% python3 -q
>>> import numpy as np
>>> import numpy.linalg as la
>>> np.set_printoptions(suppress=True, linewidth=200)
>>> A = np.load("block12.npy")
>>> A
array([[-2,  2, -5, -5, -2,  2, -2,  0, -1],
       [ 2, -2,  2, -5, -5, -2,  2, -2,  0],
       [-5,  2, -2,  2, -5, -5, -2,  2, -2],
       [-5, -5,  2, -2,  2, -5, -5, -2,  2],
       [-2, -5, -5,  2, -2,  2, -5, -5, -2],
       [ 2, -2, -5, -5,  2, -2,  2, -5, -5],
       [-2,  2, -2, -5, -5,  2, -2,  2, -5],
       [ 0, -2,  2, -2, -5, -5,  2, -2,  2],
       [-1,  0, -2,  2, -2, -5, -5,  2, -2]])
>>> Y = np.array([[2, 3, 3],
...     [1, 3, 2],
...     [1, 0, 3],
...     [3, 1, 0],
...     [0, 3, 2],
...     [3, 1, 3],
...     [3, 3, 3],
...     [0, 2, 3],
...     [3, 0, 2]])
>>> np.einsum("ij,ij->i", A, A)
array([ 71,  74,  99, 120, 120, 120,  99,  74,  71])
>>> Y.T @ A.T
array([[-25, -11, -31, -43, -23, -33, -34,  -9, -34],
       [-15, -20, -29, -50, -48,  -5, -20, -26, -23],
       [-23,  -8, -46, -47, -63, -34, -22, -19, -41]])
>>> np.vstack([A, Y.T]).shape
(12, 9)
>>> np.einsum("ik,kj->ji", A, Y)
array([[-25, -11, -31, -43, -23, -33, -34,  -9, -34],
       [-15, -20, -29, -50, -48,  -5, -20, -26, -23],
       [-23,  -8, -46, -47, -63, -34, -22, -19, -41]])
>>> la.matrix_rank(np.vstack([A, Y.T]))
np.int64(9)
>>> np.einsum("ik,kj->ij", A, Y)
array([[-25, -15, -23],
       [-11, -20,  -8],
       [-31, -29, -46],
       [-43, -50, -47],
       [-23, -48, -63],
       [-33,  -5, -34],
       [-34, -20, -22],
       [ -9, -26, -19],
       [-34, -23, -41]])
>>> vals, V = la.eigh(A)
>>> x = np.array([0, 2, 3, 5, 3, 3, 2, 0, 2])
>>> np.abs(A).sum(axis=1).max(), np.round(np.abs(vals).max(), 2)
(np.int64(30), np.float64(15.63))
>>> r0 = np.array([3, 3, -3, 2, 2, 0, -2, 2, 2])
>>> Y = A + np.outer(r0, np.eye(9)[2])
>>> la.matrix_rank(Y - A)
np.int64(1)
>>> la.matrix_rank(la.inv(Y) - la.inv(A), tol=1e-8)
np.int64(1)
>>> E = np.loadtxt("test10.csv", delimiter=",")
>>> E.round(2) + 0
array([[ 1.28,  1.72,  1.99,  0.54,  1.92, -0.91,  3.41],
       [-1.03, -0.4 , -4.  , -2.02, -1.54,  1.  , -0.6 ],
       [-0.96, -2.02,  0.29,  0.77, -1.44,  0.48, -4.13],
       [-1.26, -1.79, -1.72, -0.37, -1.89,  0.87, -3.57],
       [-0.73,  0.24, -4.11, -2.27, -1.1 ,  0.86,  0.69],
       [ 0.89,  2.01, -0.6 , -0.93,  1.34, -0.41,  4.12],
       [-0.78, -1.97,  1.03,  1.15, -1.18,  0.3 , -4.08],
       [-1.29, -1.34, -2.96, -1.17, -1.93,  1.02, -2.57],
       [-0.9 , -0.11, -4.1 , -2.16, -1.35,  0.95,  0.  ],
       [-0.82, -1.99,  0.87,  1.07, -1.24,  0.34, -4.1 ],
       [ 0.56, -0.53,  4.02,  2.31,  0.85, -0.76, -1.29]])
>>> rank = la.matrix_rank(E)
>>> rank
np.int64(2)
>>> null = la.svd(E)[2][rank:].T
>>> la.matrix_rank(E.T @ E), la.matrix_rank(E @ E.T)
(np.int64(2), np.int64(2))
